$ ipython --no-banner

In [1]: import numpy as np

In [2]: np.set_printoptions(precision=2, suppress=True, linewidth=100, floatmode="fixed")

In [3]: m1 = np.load("mat.npy")

In [4]: print(m1)
[[-15.39  -9.93  59.70   2.45   1.14  11.79  26.42 -59.95]
 [  5.24  23.33 -12.87  -0.58   0.19  17.17  -2.21  10.12]
 [ 20.87   4.74  -2.77   1.79   9.32  13.99  -5.81  -9.19]
 [-15.71  13.85  12.46  -5.13 -12.20   2.24   9.31  -3.14]
 [  3.44 -18.71  -7.63  11.15  13.05 -24.88   7.11  -3.33]
 [ -1.89 -15.96  26.05   4.58  14.64  -5.23 -15.09  -2.77]
 [-10.56  13.83 -13.29 -11.16 -23.50  17.27  12.72   2.51]
 [ -6.97   8.30  15.89  18.35   9.30  26.81  20.55   5.60]
 [  2.68  23.58 -11.12   5.98  -1.82 -19.19  15.62   9.25]
 [  0.37   8.89   8.44  18.05  -2.44 -27.51   2.11  -7.06]
 [ -2.93  -9.84 -10.62  -4.93  13.88  -2.11  -9.11  13.84]
 [  7.03 -24.92 -22.82  -0.73 -23.02  35.25   6.27 -16.73]
 [  0.78   4.85  -0.17   0.37   4.03  -6.48 -25.08  19.76]
 [ 18.80  35.24  -7.17  -9.41  13.97  11.75   7.83   0.79]
 [  1.76  -5.71 -28.15   8.51  11.90  19.79  10.91 -48.97]
 [ -8.25  -0.58  17.43  12.31  -4.99  44.12 -14.33  -0.93]
 [ -6.13 -23.71 -17.80 -11.84  14.29  34.62  -4.83 -19.97]
 [  0.30   1.62   4.72 -17.68  -1.73   7.61 -20.55 -22.34]
 [ -3.11  36.21 -17.76  -8.20  -6.32   0.93   0.26  18.84]
 [  0.36  24.46  -2.85  -0.52 -15.89  36.30  14.67   6.25]
 [  5.93  11.11 -15.89   6.55  13.80  26.21  -1.93   5.17]
 [  0.27   0.66  22.69  -7.16   9.09 -25.38  11.14  -4.28]
 [  2.06   6.82   7.82 -12.84  -7.07   2.63 -21.48 -25.53]
 [ -2.60 -12.56   1.50  10.65 -14.46  14.36 -12.17 -31.44]
 [  1.70  -1.46  25.39 -16.09 -11.89  -7.14   7.84   1.38]
 [ 10.28  21.02  26.33  -0.43   8.94  -9.89  -0.73  -6.82]
 [  1.83   6.68 -16.89  -0.73  -5.41 -31.51  -1.71   6.63]
 [ 11.14  17.30  42.55   5.75  -1.65 -42.60   0.87 -15.80]
 [  3.53  14.25   3.46  -5.86  16.35  -2.76  -4.75 -21.00]
 [-13.38 -47.91  17.25  -1.82   1.16 -11.36 -13.16 -33.25]
 [ -1.25  -5.12  15.84   5.48  18.65  24.68  13.34  16.32]
 [ 20.21  11.32   3.62  11.32  26.20   1.06   1.24 -37.06]
 [  0.24   7.08 -34.08  -2.47   8.39   7.27 -18.20 -27.46]
 [ -0.02 -12.41  22.32  17.72 -11.66   0.20   7.24  35.65]
 [-11.53 -20.36 -19.51 -14.83  -6.20  13.54  14.74  -8.68]
 [ -0.31  -0.46 -19.37  -5.98  -3.84 -15.60   4.21  20.43]]

In [5]: Xs = (m1 - m1.mean(axis=0)) / m1.std(axis=0)

In [6]: print(Xs.std(axis=0))
[1.00 1.00 1.00 1.00 1.00 1.00 1.00 1.00]

In [7]: coef = np.linalg.lstsq(np.delete(Xs, 5, axis=1), Xs[:, 5])[0]

In [8]: print(np.round(1 - np.var(Xs[:, 5] - np.delete(Xs, 5, axis=1) @ coef), 2))
0.13

In [9]: print(np.abs(coef).argmax())
2

In [10]: print(coef)
[-0.19  0.01 -0.32  0.07 -0.03  0.08 -0.15]

In [11]: W0 = np.loadtxt("data.csv", delimiter=",")

In [12]: print(W0)
[[0.67 0.00 0.00 0.33 0.00 0.00 0.00 0.00]
 [0.33 0.33 0.00 0.00 0.00 0.00 0.00 0.33]
 [0.00 0.00 0.67 0.33 0.00 0.00 0.00 0.00]
 [0.00 0.17 0.00 0.33 0.00 0.17 0.17 0.17]
 [0.00 0.25 0.00 0.00 0.25 0.25 0.25 0.00]
 [0.00 0.00 0.00 0.33 0.00 0.67 0.00 0.00]
 [0.00 0.00 0.25 0.25 0.25 0.00 0.25 0.00]
 [0.33 0.00 0.00 0.00 0.00 0.00 0.33 0.33]]

In [13]: rng = np.random.default_rng(67)

In [14]: other = W0 + rng.integers(-2, 3, (8, 7)) @ rng.integers(-2, 3, (7, 8))

In [15]: print(other)
[[  3.67  -1.00   0.00   0.33  -4.00  -3.00   0.00   0.00]
 [ -0.67  -3.67   2.00  -5.00   3.00   2.00   2.00  -6.67]
 [ -4.00   4.00  -5.33   2.33  -4.00   4.00  -2.00 -13.00]
 [ -8.00  -2.83  -4.00  -8.67   8.00  -3.83  -8.83   9.17]
 [  0.00  -6.75   2.00  -7.00  -1.75   0.25   3.25   8.00]
 [ -2.00  -2.00   0.00  -3.67   0.00   2.67   0.00   0.00]
 [  1.00   1.00  -3.75   2.25  -3.75  -2.00   0.25  -4.00]
 [ 11.33   8.00   2.00   4.00   6.00  -4.00   0.33  -8.67]]

In [16]: print(other - W0)
[[  3.00  -1.00   0.00   0.00  -4.00  -3.00   0.00   0.00]
 [ -1.00  -4.00   2.00  -5.00   3.00   2.00   2.00  -7.00]
 [ -4.00   4.00  -6.00   2.00  -4.00   4.00  -2.00 -13.00]
 [ -8.00  -3.00  -4.00  -9.00   8.00  -4.00  -9.00   9.00]
 [  0.00  -7.00   2.00  -7.00  -2.00   0.00   3.00   8.00]
 [ -2.00  -2.00   0.00  -4.00   0.00   2.00   0.00   0.00]
 [  1.00   1.00  -4.00   2.00  -4.00  -2.00   0.00  -4.00]
 [ 11.00   8.00   2.00   4.00   6.00  -4.00   0.00  -9.00]]

In [17]: other = np.linalg.inv(W0)

In [18]: print(round(np.linalg.cond(W0), 2))
13.01

In [19]: print(np.linalg.matrix_power(W0, 2))
[[0.44 0.06 0.00 0.33 0.00 0.06 0.06 0.06]
 [0.44 0.11 0.00 0.11 0.00 0.00 0.11 0.22]
 [0.00 0.06 0.44 0.33 0.00 0.06 0.06 0.06]
 [0.11 0.11 0.04 0.21 0.04 0.17 0.15 0.17]
 [0.08 0.15 0.06 0.15 0.12 0.23 0.12 0.08]
 [0.00 0.06 0.00 0.33 0.00 0.50 0.06 0.06]
 [0.00 0.10 0.23 0.23 0.12 0.10 0.17 0.04]
 [0.33 0.00 0.08 0.19 0.08 0.00 0.19 0.11]]

In [20]: print(W0 @ np.ones(8))
[1.00 1.00 1.00 1.00 1.00 1.00 1.00 1.00]

In [21]: p = np.eye(8)[2]

In [22]: for _ in range(4):
    ...:     p = p @ W0
    ...:     print(p.round(2))
    ...: 
[0.00 0.00 0.67 0.33 0.00 0.00 0.00 0.00]
[0.00 0.06 0.44 0.33 0.00 0.06 0.06 0.06]
[0.04 0.07 0.31 0.29 0.01 0.09 0.09 0.09]
[0.08 0.08 0.23 0.27 0.03 0.11 0.10 0.10]

In [23]: X = np.load("dump.npy")

In [24]: print(X)
[[ -3  -3  -3  -3  -3]
 [ -3  -6  -6  -6  -6]
 [ -3  -6  -9  -9  -9]
 [ -3  -6  -9 -12 -12]
 [ -3  -6  -9 -12 -15]]

In [25]: G = np.cov(m1, rowvar=False)

In [26]: print(round(float(np.corrcoef(m1[:, 3], m1[:, 6])[0, 1]), 2))
0.16

In [27]: print(np.polyfit(m1[:, 3], m1[:, 6], 1))
[0.20 0.63]

In [28]: print(np.linalg.eigvalsh(G)[::-1])
[547.57 518.88 312.12 267.08 162.83 138.52  73.98  41.04]

In [29]: w, vecs = np.linalg.eigh(X)

In [30]: x0 = np.array([0, 2, 0, 0, 2])

In [31]: print(np.abs(X).sum(axis=1).max(), np.round(np.abs(w).max(), 2))
45 37.03

In [32]: w, vecs = np.linalg.eigh(X)

In [33]: print(round(w.sum(), 2), np.trace(X))
-45.0 -45

In [34]: print(np.linalg.eigvalsh(X + -3 * np.eye(5)))
[-40.03  -7.35  -4.75  -4.06  -3.81]

In [35]: print(np.round(vecs.T @ X @ vecs, 2) + 0)
[[-37.03   0.00   0.00   0.00   0.00]
 [  0.00  -4.35   0.00   0.00   0.00]
 [  0.00   0.00  -1.75   0.00   0.00]
 [  0.00   0.00   0.00  -1.06   0.00]
 [  0.00   0.00   0.00   0.00  -0.81]]

In [36]: print(np.unique(w.round(6) + 0, return_counts=True)[1])
[1 1 1 1 1]

In [37]: print(np.round(vecs.T @ vecs, 2) + 0)
[[1.00 0.00 0.00 0.00 0.00]
 [0.00 1.00 0.00 0.00 0.00]
 [0.00 0.00 1.00 0.00 0.00]
 [0.00 0.00 0.00 1.00 0.00]
 [0.00 0.00 0.00 0.00 1.00]]

In [38]: print((w > 1e-8).sum(), (w < -1e-8).sum())
0 5

In [39]: print(w)
[-37.03  -4.35  -1.75  -1.06  -0.81]

In [40]: proj = np.triu(np.array([[6, -6, 1, 7, 0],
    ...:     [9, -7, 2, 1, 8],
    ...:     [-8, -1, -8, -3, 3],
    ...:     [-3, 4, 3, -1, -3],
    ...:     [2, -2, -4, 2, 9]]), 1) + np.eye(5)

In [41]: other = proj @ X @ np.linalg.inv(proj)

In [42]: print(round(np.linalg.det(other), 2))
-243.0

In [43]: print(other)
[[   -9.00   -69.00   108.00   396.00  1356.00]
 [  -36.00  -288.00   507.00  1929.00  6414.00]
 [   -3.00   -24.00    42.00   162.00   534.00]
 [    6.00    48.00   -84.00  -318.00 -1053.00]
 [   -3.00   -24.00    42.00   159.00   528.00]]

In [44]: print(np.linalg.matrix_rank(other))
5

In [45]: data = np.loadtxt("m.csv", delimiter=",")

In [46]: print(data)
[[  9.00  -3.00  -9.00   8.00   7.00  -3.00   2.00  -6.00  -1.00]
 [  2.00 -16.00  -9.00  30.00  -1.00  -7.00  14.00   5.00 -15.00]
 [ -1.00  -8.00   6.00   6.00   4.00  -7.00   6.00   6.00  -9.00]
 [  4.00  -4.00  -7.00   7.00  -8.00  -1.00   3.00   5.00  -1.00]
 [  0.00   0.00   0.00   0.00   0.00   0.00   0.00   0.00   0.00]
 [ -8.00  -5.00   2.00  16.00   9.00  -3.00  15.00   4.00 -12.00]
 [  9.00  -3.00  -9.00   8.00   7.00  -3.00   2.00  -6.00  -1.00]
 [  1.00  -7.00  -6.00   5.00   2.00  -6.00   0.00   2.00  -9.00]
 [  7.00 -19.00 -17.00  22.00  22.00 -24.00  22.00  -3.00  -8.00]
 [  1.00  -5.00  -9.00   1.00   6.00  -7.00   4.00  -2.00   8.00]
 [ -4.00  -7.00  -8.00   3.00   6.00  -9.00   4.00   8.00 -16.00]
 [ -5.00  -7.00  -2.00  10.00  10.00  -3.00   9.00   3.00   2.00]
 [ 14.00 -12.00 -25.00  16.00   5.00 -11.00   9.00  -3.00   6.00]
 [ 10.00  -8.00 -18.00   9.00  13.00 -10.00   6.00  -8.00   7.00]
 [  4.00  -4.00  -7.00   7.00  -8.00  -1.00   3.00   5.00  -1.00]
 [ -2.00  -4.00  19.00  29.00  11.00   2.00   8.00  13.00 -21.00]
 [ -5.00  -1.00  22.00  20.00  10.00   6.00   2.00  20.00 -22.00]
 [  5.00 -11.00 -13.00  12.00  -6.00  -7.00   3.00   7.00 -10.00]
 [  0.00   0.00   0.00   0.00   0.00   0.00   0.00   0.00   0.00]
 [  0.00   0.00   0.00   0.00   0.00   0.00   0.00   0.00   0.00]]

In [47]: Xs = (data - data.mean(axis=0)) / data.std(axis=0)

In [48]: print(np.argwhere(np.abs(Xs) > 2))
[[ 1  3]
 [ 8  1]
 [ 8  4]
 [ 8  5]
 [ 8  6]
 [12  0]
 [15  2]
 [15  3]
 [16  2]
 [16  7]]

In [49]: print(Xs.std(axis=0))
[1.00 1.00 1.00 1.00 1.00 1.00 1.00 1.00 1.00]

In [50]: coef = np.linalg.lstsq(np.delete(Xs, 5, axis=1), Xs[:, 5])[0]

In [51]: print(coef)
[-0.34  0.70  0.05  0.78 -0.25 -0.43 -0.03  0.26]

In [52]: print(np.abs(coef).argmax())
3

In [53]: x0 = np.array([0, 1, 1, 0, 2, 0, 1, 1, 1])

In [54]: y = data @ x0

In [55]: print(np.round(np.linalg.lstsq(data, y)[0], 2) + 0)
[0.00 1.00 1.00 0.00 2.00 0.00 1.00 1.00 1.00]

In [56]: print(y)
[ -3.00 -23.00   9.00 -20.00   0.00  22.00  -3.00 -16.00  19.00   8.00  -7.00  25.00 -15.00   5.00
 -20.00  37.00  41.00 -36.00   0.00   0.00]

In [57]: print(np.round(np.linalg.solve(data.T @ data, data.T @ y), 2) + 0)
[0.00 1.00 1.00 0.00 2.00 0.00 1.00 1.00 1.00]

In [58]: print(np.round(np.linalg.pinv(data) @ data, 2) + 0)
[[1.00 0.00 0.00 0.00 0.00 0.00 0.00 0.00 0.00]
 [0.00 1.00 0.00 0.00 0.00 0.00 0.00 0.00 0.00]
 [0.00 0.00 1.00 0.00 0.00 0.00 0.00 0.00 0.00]
 [0.00 0.00 0.00 1.00 0.00 0.00 0.00 0.00 0.00]
 [0.00 0.00 0.00 0.00 1.00 0.00 0.00 0.00 0.00]
 [0.00 0.00 0.00 0.00 0.00 1.00 0.00 0.00 0.00]
 [0.00 0.00 0.00 0.00 0.00 0.00 1.00 0.00 0.00]
 [0.00 0.00 0.00 0.00 0.00 0.00 0.00 1.00 0.00]
 [0.00 0.00 0.00 0.00 0.00 0.00 0.00 0.00 1.00]]

In [59]: y = y + 0.05 * rng.normal(size=20)

In [60]: print(y)
[ -3.01 -23.04   9.05 -19.98   0.07  22.05  -2.95 -15.98  18.91   8.03  -6.96  25.00 -15.00   4.96
 -20.04  37.06  40.96 -36.10  -0.01  -0.04]

In [61]: coef, *_ = np.linalg.lstsq(data, y)

In [62]: print([round(float(np.linalg.norm(np.linalg.solve(data.T @ data + lam * np.eye(9), data.T @ y))), 2) for lam in (0, 1, 10, 100)])
[3.0, 2.98, 2.84, 2.33]
